% python3 -q
>>> import numpy as np
>>> import numpy.linalg as la
>>> np.set_printoptions(precision=1, suppress=True, linewidth=200)
>>> def rnd(a):
...     return np.round(a, 1) + 0
... 
>>> W0 = np.load("dump.npy")
>>> rnd(W0)
array([[ 0.5,  0. , -1. ,  0.2, -0.5, -1.1, -0.1, -0.1, -0.1,  1. , -2.4, -0.2],
       [ 0. ,  0.1,  0. , -1.1,  0.5,  2. ,  1. , -0.2,  0.7,  0.1, -0.5,  0. ],
       [-1. ,  0. ,  0.7,  0.5,  1.2, -1.4, -0.4, -0.2,  0.6,  1.6,  0.7, -0.1],
       [ 0.2, -1.1,  0.5,  1.8, -0.4, -0.4, -0.1,  0.9,  0. , -0.4,  0.8, -1.3],
       [-0.5,  0.5,  1.2, -0.4, -1.7, -0.1,  0.1,  0.1,  1.6, -1. , -0.7, -2.9],
       [-1.1,  2. , -1.4, -0.4, -0.1, -0.6, -1.7,  1.4,  0.4,  0. , -0.4,  1.6],
       [-0.1,  1. , -0.4, -0.1,  0.1, -1.7, -2.5, -0.7, -0.4, -0.4,  0.1, -1.2],
       [-0.1, -0.2, -0.2,  0.9,  0.1,  1.4, -0.7, -1. ,  1.2, -0.7,  0.6,  0.6],
       [-0.1,  0.7,  0.6,  0. ,  1.6,  0.4, -0.4,  1.2, -0.5,  1.1, -1.2, -0.3],
       [ 1. ,  0.1,  1.6, -0.4, -1. ,  0. , -0.4, -0.7,  1.1,  0.6,  0.6,  0.8],
       [-2.4, -0.5,  0.7,  0.8, -0.7, -0.4,  0.1,  0.6, -1.2,  0.6, -0.7, -1.3],
       [-0.2,  0. , -0.1, -1.3, -2.9,  1.6, -1.2,  0.6, -0.3,  0.8, -1.3,  0.4]])
>>> U, s, vt = la.svd(W0)
>>> rnd(s)
array([5., 5., 5., 4., 3., 3., 3., 2., 2., 2., 1., 0.])
>>> M2 = U[:, :11] @ np.diag(s[:11]) @ vt[:11]
>>> rnd(M2)
array([[ 0.5,  0. , -1. ,  0.2, -0.5, -1.1, -0.1, -0.1, -0.1,  1. , -2.4, -0.2],
       [ 0. ,  0.1,  0. , -1.1,  0.5,  2. ,  1. , -0.2,  0.7,  0.1, -0.5,  0. ],
       [-1. ,  0. ,  0.7,  0.5,  1.2, -1.4, -0.4, -0.2,  0.6,  1.6,  0.7, -0.1],
       [ 0.2, -1.1,  0.5,  1.8, -0.4, -0.4, -0.1,  0.9,  0. , -0.4,  0.8, -1.3],
       [-0.5,  0.5,  1.2, -0.4, -1.7, -0.1,  0.1,  0.1,  1.6, -1. , -0.7, -2.9],
       [-1.1,  2. , -1.4, -0.4, -0.1, -0.6, -1.7,  1.4,  0.4,  0. , -0.4,  1.6],
       [-0.1,  1. , -0.4, -0.1,  0.1, -1.7, -2.5, -0.7, -0.4, -0.4,  0.1, -1.2],
       [-0.1, -0.2, -0.2,  0.9,  0.1,  1.4, -0.7, -1. ,  1.2, -0.7,  0.6,  0.6],
       [-0.1,  0.7,  0.6,  0. ,  1.6,  0.4, -0.4,  1.2, -0.5,  1.1, -1.2, -0.3],
       [ 1. ,  0.1,  1.6, -0.4, -1. ,  0. , -0.4, -0.7,  1.1,  0.6,  0.6,  0.8],
       [-2.4, -0.5,  0.7,  0.8, -0.7, -0.4,  0.1,  0.6, -1.2,  0.6, -0.7, -1.3],
       [-0.2,  0. , -0.1, -1.3, -2.9,  1.6, -1.2,  0.6, -0.3,  0.8, -1.3,  0.4]])
>>> rnd(la.norm(W0 - M2) / la.norm(W0))
np.float64(0.0)
>>> arr = np.loadtxt("w.csv", delimiter=",")
>>> arr
array([[ 0., -1.,  0.,  0.,  0.,  0.,  0.,  0.,  0.,  0.,  0.],
       [-1.,  4., -1.,  0.,  0.,  0.,  0.,  0.,  0.,  0.,  0.],
       [ 0., -1.,  3., -1.,  0.,  0.,  0.,  0.,  0.,  0.,  0.],
       [ 0.,  0., -1.,  0., -1.,  0.,  0.,  0.,  0.,  0.,  0.],
       [ 0.,  0.,  0., -1.,  4., -1.,  0.,  0.,  0.,  0.,  0.],
       [ 0.,  0.,  0.,  0., -1.,  4., -1.,  0.,  0.,  0.,  0.],
       [ 0.,  0.,  0.,  0.,  0., -1.,  0., -1.,  0.,  0.,  0.],
       [ 0.,  0.,  0.,  0.,  0.,  0., -1.,  2., -1.,  0.,  0.],
       [ 0.,  0.,  0.,  0.,  0.,  0.,  0., -1.,  3., -1.,  0.],
       [ 0.,  0.,  0.,  0.,  0.,  0.,  0.,  0., -1.,  5., -1.],
       [ 0.,  0.,  0.,  0.,  0.,  0.,  0.,  0.,  0., -1.,  0.]])
>>> rng = np.random.default_rng(399)
>>> idx = rng.permutation(11)
>>> M2 = arr[:, idx] * rng.choice([-1, 1], 11)
>>> M2
array([[ 0., -0.,  0.,  0., -0.,  0., -0., -0., -0.,  1., -0.],
       [ 0.,  1., -1.,  0., -0.,  0., -0., -0., -0., -4., -0.],
       [ 0., -0.,  3.,  0., -0.,  0., -0.,  1., -0.,  1., -0.],
       [ 0., -0., -1.,  0., -0.,  0.,  1., -0., -0., -0., -0.],
       [ 0., -0.,  0.,  0., -0.,  0., -4.,  1.,  1., -0., -0.],
       [ 0., -0.,  0., -1., -0.,  0.,  1., -0., -4., -0., -0.],
       [ 0., -0.,  0.,  0., -0.,  0., -0., -0.,  1., -0.,  1.],
       [ 0., -0.,  0., -1.,  1.,  0., -0., -0., -0., -0., -2.],
       [ 0., -0.,  0.,  0., -3., -1., -0., -0., -0., -0.,  1.],
       [-1., -0.,  0.,  0.,  1.,  5., -0., -0., -0., -0., -0.],
       [ 0., -0.,  0.,  0., -0., -1., -0., -0., -0., -0., -0.]])
>>> U, _, vt = la.svd(arr.T @ M2)
>>> rnd(U @ vt)
array([[ 0., -1.,  0.,  0.,  0.,  0.,  0.,  0.,  0.,  0.,  0.],
       [ 0.,  0.,  0.,  0.,  0.,  0.,  0.,  0.,  0., -1.,  0.],
       [ 0.,  0.,  1.,  0.,  0.,  0.,  0.,  0.,  0.,  0.,  0.],
       [ 0.,  0.,  0.,  0.,  0.,  0.,  0., -1.,  0.,  0.,  0.],
       [ 0.,  0.,  0.,  0.,  0.,  0., -1.,  0.,  0.,  0.,  0.],
       [ 0.,  0.,  0.,  0.,  0.,  0.,  0.,  0., -1.,  0.,  0.],
       [ 0.,  0.,  0.,  1.,  0.,  0.,  0.,  0.,  0.,  0.,  0.],
       [ 0.,  0.,  0.,  0.,  0.,  0.,  0.,  0.,  0.,  0., -1.],
       [ 0.,  0.,  0.,  0., -1.,  0.,  0.,  0.,  0.,  0.,  0.],
       [ 0.,  0.,  0.,  0.,  0.,  1.,  0.,  0.,  0.,  0.,  0.],
       [ 1.,  0.,  0.,  0.,  0.,  0.,  0.,  0.,  0.,  0.,  0.]])
>>> idx
array([10,  0,  2,  6,  8,  9,  4,  3,  5,  1,  7])
